% ipython --no-banner

In [1]: import numpy as np

In [2]: np.set_printoptions(suppress=True, linewidth=200)

In [3]: K = np.array([[2, 0, 0], [0, 0, 0], [0, 0, -2], [0, 0, 0]])

In [4]: r = np.linalg.matrix_rank(K)

In [5]: print(r)
2

In [6]: N = np.linalg.svd(K)[2][r:].T

In [7]: print(N[:, 0] / N[np.abs(N[:, 0]).round(6).argmax(), 0])
[0. 1. 0.]

In [8]: print(N.shape)
(3, 1)

In [9]: print([int(np.linalg.matrix_rank(K[:, :j + 1])) for j in range(3)])
[1, 1, 2]

In [10]: print(N @ N.T)
[[0. 0. 0.]
 [0. 1. 0.]
 [0. 0. 0.]]

In [11]: print(np.allclose(K @ N, 0))
True

In [12]: print([int(np.linalg.matrix_rank(K[:i])) for i in range(1, len(K) + 1)])
[1, 1, 2, 2]

In [13]: U, sig, Vh = np.linalg.svd(K)

In [14]: print(np.argmax(sig[:-1] / (sig[1:] + 1e-6)) + 1)
2

In [15]: A2 = U[:, :2] @ np.diag(sig[:2]) @ Vh[:2]

In [16]: print(np.linalg.matrix_rank(K, rtol=0.05))
2

In [17]: print(A2)
[[ 2.  0.  0.]
 [ 0.  0.  0.]
 [ 0.  0. -2.]
 [ 0.  0.  0.]]

In [18]: print(np.linalg.matrix_rank(A2))
2

In [19]: print(np.abs(K - A2).max())
0.0

In [20]: print(np.round(np.linalg.norm(K - A2) / np.linalg.norm(K), 1))
0.0

In [21]: print(np.round(np.linalg.norm(K, 2) / np.linalg.norm(K), 1))
0.7

In [22]: print(np.linalg.cond(K) > 100)
True

In [23]: print(np.argsort(-np.linalg.norm(K, axis=0).round(6), kind="stable")[:3])
[0 2 1]

In [24]: vec = np.array([0, 1, 0])

In [25]: a = np.maximum(K @ vec, 0)

In [26]: print(K * (a > 1e-9)[:, None])
[[0 0 0]
 [0 0 0]
 [0 0 0]
 [0 0 0]]

In [27]: print(K.T @ a)
[0 0 0]

In [28]: print(np.maximum(K @ vec, 0) - np.maximum(-K @ vec, 0))
[0 0 0 0]

In [29]: feats = np.loadtxt("test6.csv", delimiter=",")

In [30]: print(feats)
[[-1.4 -3.1  0.1]
 [ 1.4  2.6  0. ]
 [-2.1 -3.1 -0.5]
 [ 0.3  0.9 -0.4]
 [-0.6 -2.9  0.1]
 [-1.2 -2.1  0.1]
 [-0.7 -0.4 -0.4]
 [-0.7 -1.5 -0.1]
 [ 0.7  1.1 -0.3]
 [-0.3 -0.4 -0.3]
 [-0.6 -1.  -0.5]
 [-0.7  0.2  0. ]
 [-0.3 -0.1 -0.4]
 [ 0.1  0.5 -0.4]]

In [31]: z = feats[:, 1] > np.median(feats[:, 1])

In [32]: f = feats[z].mean(axis=0) - feats[~z].mean(axis=0)

In [33]: print(np.argsort(-np.abs(f).round(6), kind="stable"))
[1 0 2]

In [34]: print(z.astype(int))
[0 1 0 1 0 0 0 0 1 0 0 1 1 1]

In [35]: print(((feats - feats.mean(axis=0)) @ f > 0).astype(int))
[0 1 0 1 0 0 1 0 1 1 0 1 1 1]
